% python3 -q
>>> import numpy as np
>>> import numpy.linalg as la
>>> np.set_printoptions(precision=2, suppress=True, linewidth=120, legacy="1.25")
>>> J = np.loadtxt("w.csv", delimiter=",")
>>> print(J)
[[ 1.9   0.84  0.7  -0.13]
 [ 2.24  0.88  1.14  0.12]
 [ 1.93  1.05  0.81 -0.61]
 [ 1.94  1.08  0.62  0.21]
 [ 1.94  0.66  0.81  0.01]
 [ 1.58  0.66  1.03  0.25]
 [ 2.08  1.16  0.72  0.46]
 [ 1.81  0.94  0.61 -0.16]
 [ 2.75  1.32  0.81 -0.15]
 [ 2.67  1.05  1.26  0.08]
 [ 2.06  1.09  1.33 -0.05]
 [ 1.17  1.03  1.54 -0.16]
 [ 1.82  0.74  0.91  0.28]
 [ 1.37  1.94 -0.12  1.7 ]
 [ 0.66  1.74  0.12  2.06]
 [ 1.13  1.71  0.12  1.82]
 [ 1.37  1.92 -0.03  2.33]
 [ 0.87  1.86  0.54  1.72]
 [ 1.24  1.63 -0.01  2.39]
 [ 0.89  2.28  0.28  1.94]
 [ 1.06  1.61 -0.05  2.29]
 [ 1.04  2.05  0.53  2.05]
 [ 1.64  1.81  0.08  1.67]
 [ 1.1   2.22 -0.52  1.49]
 [ 1.19  1.96  0.23  2.44]
 [ 1.1   1.68  0.37  1.75]]
>>> Xs = J - J.mean(axis=0)
>>> vecs = la.svd(Xs)[2][:2]
>>> out = Xs - Xs @ vecs.T @ vecs
>>> print((Xs @ vecs.T).std(axis=0))
[1.26 0.34]
>>> print(la.norm(out, axis=1).round(6).argmax())
23
>>> print(np.diag(vecs.T @ vecs))
[0.84 0.17 0.35 0.65]
>>> E = np.load("sample17.npy")
>>> print(E)
[[5 6 1 7]
 [4 4 7 5]
 [9 8 6 6]
 [6 4 7 2]]
>>> print(np.abs(la.svd(E)[2][-1]))
[0.53 0.78 0.09 0.31]
>>> print(round(np.log10(la.cond(E))))
2
>>> print([round(float(x), 2) for x in la.svd(E, compute_uv=False)[:3]])
[22.23, 6.04, 2.9]
>>> out = E / la.norm(E, axis=1, keepdims=True)
>>> cov = out @ out.T
>>> print(np.argwhere(np.triu(np.abs(cov) > 0.95, 1)))
[]
>>> print(cov[2])
[0.91 0.92 1.   0.93]
>>> print(la.norm(out, axis=1))
[1. 1. 1. 1.]
>>> m1 = np.loadtxt("arr.csv", delimiter=",")
>>> print(m1)
[[ 0.03  0.17 -0.03  0.03 -0.03]
 [ 0.17  0.86 -0.17  0.17 -0.17]
 [-0.03 -0.17  0.03 -0.03  0.03]
 [ 0.03  0.17 -0.03  0.03 -0.03]
 [-0.03 -0.17  0.03 -0.03  0.03]]
>>> print((m1 + m1.T) / 2)
[[ 0.03  0.17 -0.03  0.03 -0.03]
 [ 0.17  0.86 -0.17  0.17 -0.17]
 [-0.03 -0.17  0.03 -0.03  0.03]
 [ 0.03  0.17 -0.03  0.03 -0.03]
 [-0.03 -0.17  0.03 -0.03  0.03]]
>>> print(np.allclose(m1 @ m1.T, m1.T @ m1))
True
>>> print(round(float(np.trace(m1)), 2))
1.0
>>> print(m1 @ m1)
[[ 0.03  0.17 -0.03  0.03 -0.03]
 [ 0.17  0.86 -0.17  0.17 -0.17]
 [-0.03 -0.17  0.03 -0.03  0.03]
 [ 0.03  0.17 -0.03  0.03 -0.03]
 [-0.03 -0.17  0.03 -0.03  0.03]]
>>> ev, vecs = la.eigh(m1)
>>> x0 = np.array([-3, -1, -2, 1, 2])
>>> print(round(x0 @ m1 @ x0 / (x0 @ x0), 2), round(ev[0], 2), round(ev[-1], 2))
0.09 -0.0 1.0
>>> print(np.round(la.eigvalsh(m1[1:, 1:]), 2) + 0)
[0.   0.   0.   0.97]
>>> ev, vecs = la.eigh(m1)
>>> print(la.eigvalsh(m1 + 4 * np.eye(5)))
[4. 4. 4. 4. 5.]
>>> print(round(float(ev.sum()), 2), np.round(np.trace(m1), 2))
1.0 1.0
>>> print(np.round(vecs.T @ m1 @ vecs, 2) + 0)
[[0. 0. 0. 0. 0.]
 [0. 0. 0. 0. 0.]
 [0. 0. 0. 0. 0.]
 [0. 0. 0. 0. 0.]
 [0. 0. 0. 0. 1.]]
>>> print(np.abs(vecs[:, -1]))
[0.19 0.93 0.19 0.19 0.19]
>>> print(np.round(la.eigvalsh(m1 @ m1), 2) + 0)
[0. 0. 0. 0. 1.]
>>> print(np.abs(vecs[:, -1]).round(6).argmax())
1
>>> print(np.round(la.svd(m1, compute_uv=False), 2) + 0)
[1. 0. 0. 0. 0.]
>>> Uu, sv, VT = la.svd(m1)
>>> print(np.argmax(sv[:-1] / (sv[1:] + 1e-6)) + 1)
1
>>> out = Uu[:, :1] @ np.diag(sv[:1]) @ VT[:1]
>>> print(la.matrix_rank(out))
1
>>> print(round(la.norm(m1 - out) / la.norm(m1), 2))
0.0
>>> A = np.load("block15.npy")
>>> print(A)
[[2 0 1 1]
 [5 3 4 4]
 [5 3 4 4]]
>>> out = np.array([[2, 3, 3], [0, 0, 0], [2, 3, 2], [2, 3, 1]])
>>> print(la.matrix_rank(np.vstack([A, out.T])))
4
>>> print(np.einsum("ik,kj->ji", A, out))
[[ 8 26 26]
 [12 39 39]
 [ 9 27 27]]
>>> print(np.vstack([A, out.T]).shape)
(6, 4)
>>> print(out.T @ A.T)
[[ 8 26 26]
 [12 39 39]
 [ 9 27 27]]
>>> print(np.einsum("ij->j", A))
[12  6  9  9]
>>> print(np.einsum("ik,kj->ij", A, out))
[[ 8 12  9]
 [26 39 27]
 [26 39 27]]
